$ python -q
>>> import numpy as np
>>> from numpy import linalg as LA
>>> np.set_printoptions(precision=2, suppress=True, linewidth=160, sign=" ")
>>> X = np.load("out5.npy")
>>> print(X)
[[-2  0  0  0  0  0  0  0  0  0  0  0  0  0  0]
 [ 0  2  0  0  0  0  0  0  0  0  0  0  0  0  0]
 [ 0  0  2  0  0  0  0  0  0  0  0  0  0  0  0]
 [ 0  0  0 -1  0  0  0  0  0  0  0  0  0  0  0]
 [ 0  0  0  0  1  0  0  0  0  0  0  0  0  0  0]
 [ 0  0  0  0  0  2  0  0  0  0  0  0  0  0  0]
 [ 0  0  0  0  0  0  0  0  0  0  0  0  0  0  0]
 [ 0  0  0  0  0  0  0  1  0  0  0  0  0  0  0]
 [ 0  0  0  0  0  0  0  0 -2  0  0  0  0  0  0]
 [ 0  0  0  0  0  0  0  0  0  2  0  0  0  0  0]
 [ 0  0  0  0  0  0  0  0  0  0 -1  0  0  0  0]
 [ 0  0  0  0  0  0  0  0  0  0  0  1  0  0  0]
 [ 0  0  0  0  0  0  0  0  0  0  0  0  0  0  0]
 [ 0  0  0  0  0  0  0  0  0  0  0  0  0  2  0]
 [ 0  0  0  0  0  0  0  0  0  0  0  0  0  0  2]]
>>> print(np.trace(X))
9
>>> print(np.allclose(X @ X.T, X.T @ X))
True
>>> print(np.prod(np.diag(X)), round(float(LA.det(X)), 2))
0 0.0
>>> print(LA.matrix_rank(X - X[0, 0] * np.eye(15)))
13
>>> print(np.sort(LA.eigvals(X)))
[-2. -2. -1. -1.  0.  0.  1.  1.  1.  2.  2.  2.  2.  2.  2.]
>>> try:
...     LA.inv(X)
... except LA.LinAlgError as e:
...     print(repr(e))
... 
LinAlgError('Singular matrix')
>>> ev, V = LA.eigh(X)
>>> x0 = np.array([0, 1, 2, 0, 0, 2, 0, 2, 3, 1, 0, 1, 3, 2, 2])
>>> print(round(x0 @ X @ x0 / (x0 @ x0), 2), ev[0], ev[-1])
0.56 -2.0 2.0
>>> print(np.abs(X).sum(axis=1).max(), np.abs(ev).max())
2 2.0
>>> print(LA.eigvalsh(X[1:, 1:]))
[-2. -1. -1.  0.  0.  1.  1.  1.  2.  2.  2.  2.  2.  2.]
>>> ev, V = LA.eigh(X)
>>> print(ev)
[-2. -2. -1. -1.  0.  0.  1.  1.  1.  2.  2.  2.  2.  2.  2.]
>>> print(ev.sum(), np.trace(X))
9.0 9
>>> print((ev > 1e-8).sum(), (ev < -1e-8).sum())
9 4
>>> data = np.loadtxt("a.csv", delimiter=",")
>>> print(data)
[[ 0.  1.  5.  4.  5.  0.  4.  3.  1.  2.  4.  3.  0.  4.  5.]
 [ 0.  0.  4.  4.  2.  2.  1.  4.  3.  2.  4.  4.  5.  4.  3.]
 [ 0.  0.  0.  4.  0.  0.  5.  4.  4.  2.  2.  5.  5.  2.  2.]
 [ 0.  0.  0.  0.  1.  4.  1.  3.  5.  4.  3.  5.  5.  3.  3.]
 [ 0.  0.  0.  0.  0.  0.  2.  4.  0.  2.  3.  5.  2.  3.  1.]
 [ 0.  0.  0.  0.  0.  0.  4.  3.  3.  5.  4.  4.  5.  5.  5.]
 [ 0.  0.  0.  0.  0.  0.  0.  0.  5.  3.  5.  0.  1.  3.  3.]
 [ 0.  0.  0.  0.  0.  0.  0.  0.  2.  5.  4.  1.  0.  1.  1.]
 [ 0.  0.  0.  0.  0.  0.  0.  0.  0.  2.  3.  4.  1.  3.  2.]
 [ 0.  0.  0.  0.  0.  0.  0.  0.  0.  0.  1.  1.  2.  3.  2.]
 [ 0.  0.  0.  0.  0.  0.  0.  0.  0.  0.  0.  1.  2.  4.  0.]
 [ 0.  0.  0.  0.  0.  0.  0.  0.  0.  0.  0.  0.  4.  5.  4.]
 [ 0.  0.  0.  0.  0.  0.  0.  0.  0.  0.  0.  0.  0.  4.  3.]
 [ 0.  0.  0.  0.  0.  0.  0.  0.  0.  0.  0.  0.  0.  0.  5.]
 [ 0.  0.  0.  0.  0.  0.  0.  0.  0.  0.  0.  0.  0.  0.  0.]]
>>> rng = np.random.default_rng(6794)
>>> lab = rng.permutation(15)
>>> print(lab)
[  5   0   8   1   4   7  12  11  10  13   3   6  14   2   9]
>>> M2 = data[lab][:, lab]
>>> print(np.sort(np.abs(LA.eigvals(M2))))
[ 0.  0.  0.  0.  0.  0.  0.  0.  0.  0.  0.  0.  0.  0.  0.]
>>> print(np.allclose(M2, data))
False
>>> print(np.round(LA.det(M2), 2), round(LA.det(data[lab]), 2))
0.0 0.0
>>> Uu, sig, vt = LA.svd(data)
>>> print(np.argmax(sig[:-1] / (sig[1:] + 1e-6)) + 1)
13
>>> M2 = Uu[:, :13] @ np.diag(sig[:13]) @ vt[:13]
>>> print(round(float(np.abs(data - M2).max()), 2))
0.0
>>> data[15]
Traceback (most recent call last):
  File "<python-input-33>", line 1, in <module>
    data[15]
    ~~~~^^^^
IndexError: index 15 is out of bounds for axis 0 with size 15
>>> print(round(float(LA.norm(data)), 2))
33.96
>>> print(np.abs(data).max())
5.0
>>> LA.rank(data)
Traceback (most recent call last):
  File "<python-input-36>", line 1, in <module>
    LA.rank(data)
    ^^^^^^^
AttributeError: module 'numpy.linalg' has no attribute 'rank'
>>> arr = np.load("dump.npy")
>>> print(arr)
[[-2 -1  3  2  2 -1  3  0  1]
 [-4 -3  1  0  0 -3  1 -2 -1]
 [-5 -4  0 -1 -1 -4  0 -3 -2]
 [-5 -4  0 -1 -1 -4  0 -3 -2]
 [-1  0  4  3  3  0  4  1  2]
 [-1  0  4  3  3  0  4  1  2]
 [-5 -4  0 -1 -1 -4  0 -3 -2]
 [-5 -4  0 -1 -1 -4  0 -3 -2]
 [-3 -2  2  1  1 -2  2 -1  0]
 [-2 -1  3  2  2 -1  3  0  1]
 [-4 -3  1  0  0 -3  1 -2 -1]
 [-3 -2  2  1  1 -2  2 -1  0]]
>>> blk = np.stack([arr, 3 * arr, arr[::-1]])
>>> print(LA.norm(blk, axis=(1, 2)))
[ 24.58  73.73  24.58]
>>> print(np.einsum("bij,cij->bc", blk, blk))
[[  604  1812   190]
 [ 1812  5436   570]
 [  190   570   604]]
>>> print(LA.lstsq(arr[:-1].T, arr[-1])[2])
2
>>> print(np.allclose(arr[:-1].T @ LA.lstsq(arr[:-1].T, arr[-1])[0], arr[-1]))
True
>>> print(round(float(np.trace(LA.pinv(arr) @ arr)), 2))
2.0
>>> print(round(float(LA.norm(arr, 2) / LA.norm(arr)), 2))
0.82
>>> print(np.argsort(-LA.norm(arr, axis=0).round(6), kind="stable")[:3])
[ 0  1  5]
>>> print(LA.matrix_rank(arr, rtol=0.1))
2
>>> print([round(float(x), 2) for x in LA.svd(arr, compute_uv=False)[:3]])
[20.27, 13.9, 0.0]
>>> mat = np.loadtxt("mat.csv", delimiter=",")
>>> print(mat)
[[-0.06 -1.    1.   -1.   -1.    0.34  1.    1.   -1.    0.99 -0.51  1.   -0.42]
 [-0.73  0.69  1.   -0.97 -0.62  0.17  0.94 -0.89 -0.94 -0.04 -0.98 -0.93 -1.  ]
 [-0.31  0.99 -0.91  0.53  0.81 -0.95 -0.95 -1.    1.   -0.57 -0.72 -1.    0.04]
 [-0.91  0.68  0.99 -0.83 -0.88 -0.51  0.52 -0.96 -0.14  0.19 -0.99 -0.86 -0.87]
 [-0.54 -0.08 -0.49  0.81 -0.43 -0.13 -0.81 -0.24  0.53 -0.12 -0.41  0.61  0.92]
 [-0.2   0.54  0.71 -0.87 -0.45 -0.87  0.49 -0.87  0.94  0.61 -0.77 -0.94 -0.6 ]
 [ 0.77 -0.9   0.95 -0.98 -0.15  0.8   0.99  0.99 -1.    0.61  0.77  0.79 -0.98]
 [-0.2  -0.93  0.82 -0.45 -0.88  0.41  0.71  0.99 -0.98  0.69 -0.11  0.98  0.56]
 [ 0.95 -0.76 -0.16 -0.91  0.77  0.5   0.96  0.99 -0.92  0.49  0.98  0.3  -0.92]
 [-0.36  0.86  0.58 -0.52  0.28 -0.37  0.11 -0.97  0.74 -0.35 -0.78 -0.96 -0.89]
 [ 0.89 -0.96  0.35 -0.95 -0.38 -0.21  0.96  1.   -0.85  0.92  0.94  0.86 -0.17]
 [ 0.45 -1.    0.74 -0.38 -0.91  0.87  0.91  1.   -1.    0.84  0.86  1.    0.85]
 [ 0.46 -0.7   0.98 -1.   -0.79 -0.71  0.99  0.86 -0.63  0.93 -0.31 -0.49 -0.94]
 [ 0.56 -0.83  0.83 -0.92 -0.43  0.29  0.95  0.97 -0.97  0.7   0.54  0.7  -0.76]
 [-0.38  0.61 -0.19  0.78  0.57  0.76 -0.57 -0.71 -0.71 -0.83 -0.24 -0.07 -0.45]
 [-0.52  0.94 -0.62  0.94  0.9   0.84 -0.88 -0.99 -0.2  -0.97 -0.41 -0.79 -0.73]
 [-0.41 -1.    0.67  0.54 -0.98  0.76  0.35  1.   -1.    0.82  0.28  1.    0.99]
 [-0.55 -0.49 -0.99  1.    0.52  0.97 -0.99  0.77 -0.93 -0.95  0.74  1.    1.  ]]
>>> O, V = LA.qr(mat[:, :8])[0], LA.qr(mat[:, 8:])[0]
>>> sig = LA.svd(O.T @ V, compute_uv=False)
>>> print(round(LA.norm(O @ O.T - V @ V.T, 2), 2))
1.0
>>> lab = rng.permutation(13)
>>> M2 = mat[:, lab] * rng.choice([-1, 1], 13)
>>> print(M2)
[[ 1.    1.   -0.34  1.    0.99 -0.42  0.06 -1.   -0.51 -1.    1.    1.    1.  ]
 [ 0.94  1.   -0.17  0.62 -0.04 -1.    0.73  0.89 -0.98 -0.97 -0.93 -0.69  0.94]
 [-0.95 -0.91  0.95 -0.81 -0.57  0.04  0.31  1.   -0.72  0.53 -1.   -0.99 -1.  ]
 [ 0.52  0.99  0.51  0.88  0.19 -0.87  0.91  0.96 -0.99 -0.83 -0.86 -0.68  0.14]
 [-0.81 -0.49  0.13  0.43 -0.12  0.92  0.54  0.24 -0.41  0.81  0.61  0.08 -0.53]
 [ 0.49  0.71  0.87  0.45  0.61 -0.6   0.2   0.87 -0.77 -0.87 -0.94 -0.54 -0.94]
 [ 0.99  0.95 -0.8   0.15  0.61 -0.98 -0.77 -0.99  0.77 -0.98  0.79  0.9   1.  ]
 [ 0.71  0.82 -0.41  0.88  0.69  0.56  0.2  -0.99 -0.11 -0.45  0.98  0.93  0.98]
 [ 0.96 -0.16 -0.5  -0.77  0.49 -0.92 -0.95 -0.99  0.98 -0.91  0.3   0.76  0.92]
 [ 0.11  0.58  0.37 -0.28 -0.35 -0.89  0.36  0.97 -0.78 -0.52 -0.96 -0.86 -0.74]
 [ 0.96  0.35  0.21  0.38  0.92 -0.17 -0.89 -1.    0.94 -0.95  0.86  0.96  0.85]
 [ 0.91  0.74 -0.87  0.91  0.84  0.85 -0.45 -1.    0.86 -0.38  1.    1.    1.  ]
 [ 0.99  0.98  0.71  0.79  0.93 -0.94 -0.46 -0.86 -0.31 -1.   -0.49  0.7   0.63]
 [ 0.95  0.83 -0.29  0.43  0.7  -0.76 -0.56 -0.97  0.54 -0.92  0.7   0.83  0.97]
 [-0.57 -0.19 -0.76 -0.57 -0.83 -0.45  0.38  0.71 -0.24  0.78 -0.07 -0.61  0.71]
 [-0.88 -0.62 -0.84 -0.9  -0.97 -0.73  0.52  0.99 -0.41  0.94 -0.79 -0.94  0.2 ]
 [ 0.35  0.67 -0.76  0.98  0.82  0.99  0.41 -1.    0.28  0.54  1.    1.    1.  ]
 [-0.99 -0.99 -0.97 -0.52 -0.95  1.    0.55 -0.77  0.74  1.    1.    0.49  0.93]]
>>> Uu, _, vt = LA.svd(mat.T @ M2)
>>> print(lab)
[  6   2   5   4   9  12   0   7  10   3  11   1   8]
>>> Uu, sig = LA.svd(mat)
Traceback (most recent call last):
  File "<python-input-59>", line 1, in <module>
    Uu, sig = LA.svd(mat)
    ^^^^^^^
ValueError: too many values to unpack (expected 2)
>>> Uu, sig, vt = LA.svd(mat, full_matrices=False)
>>> print(np.cumsum(sig ** 2) / np.sum(sig ** 2))
[ 0.52  0.79  0.88  0.96  0.97  0.98  0.99  0.99  1.    1.    1.    1.    1.  ]
>>> print(Uu.shape, sig.shape, vt.shape)
(18, 13) (13,) (13, 13)
>>> print(np.abs(vt[0]))
[ 0.17  0.38  0.26  0.26  0.23  0.13  0.34  0.41  0.34  0.31  0.2   0.31  0.01]
>>> print((sig > 1e-8).sum())
13
>>> print(sig)
[ 8.5   6.08  3.54  3.32  1.35  1.11  0.98  0.72  0.69  0.5   0.41  0.2   0.12]
>>> E = np.loadtxt("block19.csv", delimiter=",")
>>> print(E)
[[ 0.  0.  0.  1.  0.  0.  0.  0.  0.  1.  1.  0.  0.  0.]
 [ 0.  0.  0.  0.  0.  0.  0.  0.  1.  0.  0.  0.  0.  0.]
 [ 0.  0.  0.  0.  1.  0.  0.  0.  0.  0.  1.  0.  1.  0.]
 [ 1.  0.  0.  0.  0.  0.  1.  0.  1.  0.  0.  0.  0.  0.]
 [ 0.  0.  1.  0.  0.  0.  0.  0.  0.  1.  0.  0.  0.  0.]
 [ 0.  0.  0.  0.  0.  0.  1.  0.  0.  0.  0.  0.  0.  0.]
 [ 0.  0.  0.  1.  0.  1.  0.  0.  0.  0.  0.  0.  0.  0.]
 [ 0.  0.  0.  0.  0.  0.  0.  0.  0.  0.  0.  0.  0.  1.]
 [ 0.  1.  0.  1.  0.  0.  0.  0.  0.  1.  0.  0.  0.  1.]
 [ 1.  0.  0.  0.  1.  0.  0.  0.  1.  0.  1.  0.  0.  0.]
 [ 1.  0.  1.  0.  0.  0.  0.  0.  0.  1.  0.  0.  0.  0.]
 [ 0.  0.  0.  0.  0.  0.  0.  0.  0.  0.  0.  0.  0.  0.]
 [ 0.  0.  1.  0.  0.  0.  0.  0.  0.  0.  0.  0.  0.  0.]
 [ 0.  0.  0.  0.  0.  0.  0.  1.  1.  0.  0.  0.  0.  0.]]
>>> print(round(LA.eigvalsh(E).min(), 2))
-2.54
>>> print(np.abs(np.diag(LA.qr(E)[1])) > 1e-9)
[ True  True  True  True  True  True  True  True  True  True False False  True  True]
>>> print(np.unique(E.round(6), axis=0).shape)
(14, 14)
>>> print(round(np.trace(LA.pinv(E) @ E), 2))
12.0
>>> print(LA.lstsq(E[:-1].T, E[-1])[2])
11
>>> K = np.load("run2.npy")
>>> print(K)
[[ 0  0  0  0  0  0  1  0  0  0  0  0  0  0]
 [ 0  0  0  0  1  0  0  0  0  0  0  0  0  0]
 [ 0  0  0  0  0  0  0  0  0  1  0  0  0  0]
 [ 0  0  0  0  0  0  0  0  0  0  1  0  0  0]
 [ 0  1  0  0  0  0  0  0  0  0  0  0  0  0]
 [ 0  0  1  0  0  0  0  0  0  0  0  0  0  0]
 [ 0  0  0  0  0  0  0  1  0  0  0  0  0  0]
 [ 0  0  0  0  0  0  0  0  0  0  0  1  0  0]
 [ 0  0  0  0  0  0  0  0  1  0  0  0  0  0]
 [ 1  0  0  0  0  0  0  0  0  0  0  0  0  0]
 [ 0  0  0  0  0  0  0  0  0  0  0  0  1  0]
 [ 0  0  0  1  0  0  0  0  0  0  0  0  0  0]
 [ 0  0  0  0  0  0  0  0  0  0  0  0  0  1]
 [ 0  0  0  0  0  1  0  0  0  0  0  0  0  0]]
>>> f = np.array([3, -1, 4])
>>> print(np.correlate(K[7], K[0], "full"))
[ 0  0  0  0  0  0  0  0  0  0  0  0  0  0  0  0  0  0  1  0  0  0  0  0  0  0  0]
>>> print(np.sort(np.abs(LA.eigvals(K)))[::-1])
[ 1.  1.  1.  1.  1.  1.  1.  1.  1.  1.  1.  1.  1.  1.]
>>> print(K @ np.ones(14))
[ 1.  1.  1.  1.  1.  1.  1.  1.  1.  1.  1.  1.  1.  1.]
>>> p = np.eye(14)[11]
>>> for _ in range(7):
...     p = p @ K
...     print(p.round(2))
... 
[ 0.  0.  0.  1.  0.  0.  0.  0.  0.  0.  0.  0.  0.  0.]
[ 0.  0.  0.  0.  0.  0.  0.  0.  0.  0.  1.  0.  0.  0.]
[ 0.  0.  0.  0.  0.  0.  0.  0.  0.  0.  0.  0.  1.  0.]
[ 0.  0.  0.  0.  0.  0.  0.  0.  0.  0.  0.  0.  0.  1.]
[ 0.  0.  0.  0.  0.  1.  0.  0.  0.  0.  0.  0.  0.  0.]
[ 0.  0.  1.  0.  0.  0.  0.  0.  0.  0.  0.  0.  0.  0.]
[ 0.  0.  0.  0.  0.  0.  0.  0.  0.  1.  0.  0.  0.  0.]
>>> M2 = np.array([[0, -3, -1, -2, 0, -2, 0, -2, 3, 1, -1, -2, 0],
...     [1, 1, -2, -3, 0, -2, -3, 0, 2, 0, -2, -1, -2],
...     [2, 2, -3, -1, -2, 0, 1, -1, -2, -1, 0, 2, -3],
...     [1, 2, -2, 1, -1, -1, 3, -1, -2, -3, -1, -2, -2],
...     [0, 1, -2, -2, 0, -2, 2, 2, -1, 1, -1, 0, 2],
...     [1, -3, 3, -1, -1, 1, -2, 1, -1, 0, 1, 0, 1],
...     [-2, 0, 2, -3, 0, 0, 0, -1, 3, -1, -3, 0, 1],
...     [-1, 3, -1, -1, -3, -1, 3, 0, -3, 0, 1, 3, -2],
...     [-1, 3, -3, 0, 1, 2, -2, -2, 3, 3, -2, 0, 1],
...     [2, 2, 2, -1, -2, 2, -2, 1, 2, -3, -3, 3, 0],
...     [-3, -3, 3, -2, 2, -1, -1, 3, -1, -3, 0, -1, 2],
...     [1, 2, 2, -3, 1, 1, 3, 0, -3, -1, 3, 3, -1],
...     [2, -1, 3, 0, 0, 2, -1, -1, 3, -1, 1, 3, -1]])
>>> feats = np.tril(M2)
>>> print(feats)
[[ 0  0  0  0  0  0  0  0  0  0  0  0  0]
 [ 1  1  0  0  0  0  0  0  0  0  0  0  0]
 [ 2  2 -3  0  0  0  0  0  0  0  0  0  0]
 [ 1  2 -2  1  0  0  0  0  0  0  0  0  0]
 [ 0  1 -2 -2  0  0  0  0  0  0  0  0  0]
 [ 1 -3  3 -1 -1  1  0  0  0  0  0  0  0]
 [-2  0  2 -3  0  0  0  0  0  0  0  0  0]
 [-1  3 -1 -1 -3 -1  3  0  0  0  0  0  0]
 [-1  3 -3  0  1  2 -2 -2  3  0  0  0  0]
 [ 2  2  2 -1 -2  2 -2  1  2 -3  0  0  0]
 [-3 -3  3 -2  2 -1 -1  3 -1 -3  0  0  0]
 [ 1  2  2 -3  1  1  3  0 -3 -1  3  3  0]
 [ 2 -1  3  0  0  2 -1 -1  3 -1  1  3 -1]]
>>> print(LA.matrix_rank(feats, rtol=0.1))
9
>>> print(round(float(LA.norm(feats, 2) / LA.norm(feats)), 2))
0.58
>>> print(LA.cond(feats) > 100)
True
>>> F = np.load("test19.npy")
>>> print(F)
[[-10.32  -1.75  19.35   9.8  -20.24 -19.92  19.57 -21.98  19.41  -1.21 -20.72   9.62  -1.02  19.21]
 [ -9.17   0.26  19.79   9.39 -21.2  -18.67  21.14 -21.14  20.48   0.04 -19.99   8.25   0.25  18.94]
 [-10.05  -0.26  20.37   8.16 -20.07 -19.7   18.49 -19.92  19.57   0.67 -20.09  10.54  -0.23  17.61]
 [ -9.85   1.15  19.47   8.21 -20.53 -20.88  19.29 -18.1   19.44   0.61 -21.56  10.43  -1.09  18.82]
 [ -9.49  -1.71  21.6    9.42 -21.32 -20.73  20.8  -17.99  19.26   0.78 -19.78   9.64  -0.1   20.87]
 [-10.49  -0.3   20.02   9.57 -20.39 -21.09  20.31 -18.53  20.4    0.   -18.53   8.43  -0.63  19.56]
 [-10.22  -0.08  22.53  10.11 -19.31 -17.26  17.87 -20.62  17.93   0.69 -21.52  10.58  -2.68  20.88]
 [ -9.79   2.47  21.01  10.33 -19.78 -20.22  19.06 -20.33  21.62  -1.52 -20.78  11.46   0.21  18.54]
 [-10.89  -0.04  20.15   8.82 -18.77 -21.68  19.76 -19.51  20.24   1.03 -19.77   9.75  -0.27  19.16]
 [-10.14   1.77  19.42  10.28 -21.26 -20.    21.01 -18.26  20.27   0.   -19.35  10.    -0.22  20.96]
 [ -9.93   0.39  20.66  10.55 -20.72 -18.89  19.63 -20.51  19.69  -2.24 -19.46  10.57   0.21  20.39]
 [ -9.91   0.43  19.13  10.06 -19.92 -20.85  20.56 -20.69  20.21   0.58 -20.26   8.38  -1.33  21.55]
 [-10.72  -0.67  19.2    9.08 -20.65 -19.95  19.74 -19.86  20.98   1.16 -19.4    9.52  -1.4   19.85]
 [-10.38   1.01  20.51  10.83 -20.16 -19.89  19.96 -20.42  20.57   1.87 -20.13  12.19   1.43  19.29]
 [ -9.51  -0.87  22.52  10.52 -21.38 -20.64  18.98 -19.34  21.04   0.41 -21.44  11.39   0.66  20.47]
 [ -9.6   -0.22  20.34   8.02 -21.72 -20.1   18.97 -18.38  19.59  -0.37 -19.43  10.49   0.05  19.16]
 [-10.23  -0.34  20.73   8.8  -19.66 -20.75  21.15 -21.86  20.31   1.89 -19.02   9.76   0.34  19.88]
 [-11.3    0.16  19.77   9.28 -21.01 -19.68  20.52 -19.39  21.37   0.63 -19.13  10.     0.57  20.2 ]
 [ -9.27  -1.4   20.87  10.86 -21.12 -19.82  19.09 -18.49  19.9   -0.58 -18.32   8.24  -0.25  20.15]
 [-11.89   2.8   18.73  11.84 -19.75 -18.62  19.24 -19.4   19.18  -1.28 -18.58   9.45  -2.5   20.93]
 [-10.3    0.04  19.08   8.88 -20.06 -19.74  19.95 -18.58  20.07  -0.85 -20.47   9.97  -3.17  21.63]
 [-11.21   0.64  19.92   9.9  -19.33 -20.13  19.29 -21.48  18.72   1.05 -19.04  10.31  -1.23  19.33]
 [-10.72   2.74  20.65   9.87 -20.56 -20.67  19.84 -21.    19.52   1.18 -20.75   9.19   1.19  19.16]
 [-10.74   0.63  19.11  10.92 -19.39 -20.89  20.11 -20.98  20.34  -0.35 -19.85  10.94  -1.86  17.17]
 [-10.2   -1.6   20.7   10.13 -20.29 -20.14  20.05 -20.12  19.36  -0.38 -19.05   9.98  -1.73  19.17]
 [-10.44  -0.74  20.46  10.31 -20.09 -20.42  17.64 -19.15  20.14   0.03 -22.52   9.86  -0.82  19.35]]
>>> M2 = np.c_[F[:, :3] @ np.array([[-1, 1, -1], [-1, -1, 0], [2, 0, -1]]), np.array([1, 0, 3, 2, 3, 0, 2, 1, 2, 3, 0, 2, 0, 0, 0, 0, 0, 2, 3, 3, 1, 3, 0, 2, 3, 1])]
>>> print(M2)
[[ 50.77  -8.57  -9.03   1.  ]
 [ 48.49  -9.43 -10.62   0.  ]
 [ 51.05  -9.79 -10.32   3.  ]
 [ 47.64 -11.    -9.62   2.  ]
 [ 54.4   -7.78 -12.11   3.  ]
 [ 50.83 -10.19  -9.53   0.  ]
 [ 55.36 -10.14 -12.31   2.  ]
 [ 49.34 -12.26 -11.22   1.  ]
 [ 51.23 -10.85  -9.26   2.  ]
 [ 47.21 -11.91  -9.28   3.  ]
 [ 50.86 -10.32 -10.73   0.  ]
 [ 47.74 -10.34  -9.22   2.  ]
 [ 49.79 -10.05  -8.48   0.  ]
 [ 50.39 -11.39 -10.13   0.  ]
 [ 55.42  -8.64 -13.01   0.  ]
 [ 50.5   -9.38 -10.74   0.  ]
 [ 52.03  -9.89 -10.5    0.  ]
 [ 50.68 -11.46  -8.47   2.  ]
 [ 52.41  -7.87 -11.6    3.  ]
 [ 46.55 -14.69  -6.84   3.  ]
 [ 48.42 -10.34  -8.78   1.  ]
 [ 50.41 -11.85  -8.71   3.  ]
 [ 49.28 -13.46  -9.93   0.  ]
 [ 48.33 -11.37  -8.37   2.  ]
 [ 53.2   -8.6  -10.5    3.  ]
 [ 52.1   -9.7  -10.02   1.  ]]
>>> print(LA.norm(LA.qr(F)[0].T @ M2, axis=0) ** 2 / ((M2 ** 2).sum(axis=0) + 1e-12))
[ 1.    1.    1.    0.74]
